$ ipython --no-banner

In [1]: import numpy as np

In [2]: np.set_printoptions(precision=2, suppress=True, linewidth=140, legacy="1.25")

In [3]: rd = lambda a: np.round(a, 2) + 0

In [4]: A = np.loadtxt("m.csv", delimiter=",")

In [5]: A
Out[5]: 
array([[3.81, 5.03, 3.08],
       [4.05, 4.96, 3.01],
       [4.09, 4.99, 3.05],
       [3.92, 4.94, 3.01],
       [3.83, 4.94, 2.94],
       [4.25, 4.96, 3.03],
       [3.95, 4.95, 2.97],
       [4.01, 5.01, 3.18],
       [4.11, 5.01, 2.82],
       [4.15, 5.05, 3.17],
       [3.93, 4.89, 2.93],
       [3.93, 5.06, 2.79],
       [3.92, 4.93, 2.94],
       [1.9 , 5.1 , 3.95],
       [2.05, 5.07, 4.22],
       [2.12, 5.05, 3.96],
       [1.95, 5.12, 3.95],
       [2.07, 5.08, 3.94],
       [2.01, 4.88, 4.06],
       [2.01, 4.97, 3.95],
       [2.08, 5.03, 3.99],
       [2.06, 4.85, 3.96],
       [1.91, 4.99, 3.95],
       [1.98, 5.02, 3.96],
       [1.91, 4.97, 3.97],
       [2.23, 4.95, 3.96]])

In [6]: x = np.array([-3, 1, -2])

In [7]: target = A @ x

In [8]: rd(np.linalg.lstsq(A, target)[0])
Out[8]: array([-3.,  1., -2.])

In [9]: rng = np.random.default_rng(33879)

In [10]: target = target + 0.05 * rng.normal(size=26)

In [11]: rd(target)
Out[11]: 
array([-12.59, -13.21, -13.37, -12.81, -12.44, -13.87, -12.85, -13.36, -12.87, -13.73, -12.72, -12.33, -12.71,  -8.53,  -9.45,  -9.24,
        -8.67,  -9.06,  -9.27,  -8.94,  -9.12,  -9.26,  -8.62,  -8.83,  -8.71,  -9.63])

In [12]: c, *_ = np.linalg.lstsq(A, target)

In [13]: rd(A.T @ (target - A @ c))
Out[13]: array([0., 0., 0.])

In [14]: rd(np.linalg.norm(target - A @ c))
Out[14]: 0.16

In [15]: print(c.round())
[-3.  1. -2.]

In [16]: rd(c)
Out[16]: array([-2.96,  0.93, -1.93])

In [17]: [round(float(np.linalg.norm(np.linalg.solve(A.T @ A + lam * np.eye(3), A.T @ target))), 2) for lam in (0, 1, 10, 100)]
Out[17]: [3.66, 2.27, 2.0, 1.55]

In [18]: F = np.load("sample12.npy")

In [19]: F
Out[19]: 
array([[0.5 , 0.  , 0.  , 0.5 ],
       [0.  , 1.  , 0.  , 0.  ],
       [0.  , 0.25, 0.5 , 0.25],
       [0.  , 0.  , 0.  , 1.  ]])

In [20]: Q, evecs = np.linalg.qr(F[:, :2])[0], np.linalg.qr(F[:, 2:])[0]

In [21]: sv = np.linalg.svd(Q.T @ evecs, compute_uv=False)

In [22]: rd(np.linalg.norm(Q @ Q.T - evecs @ evecs.T, 2))
Out[22]: 0.97
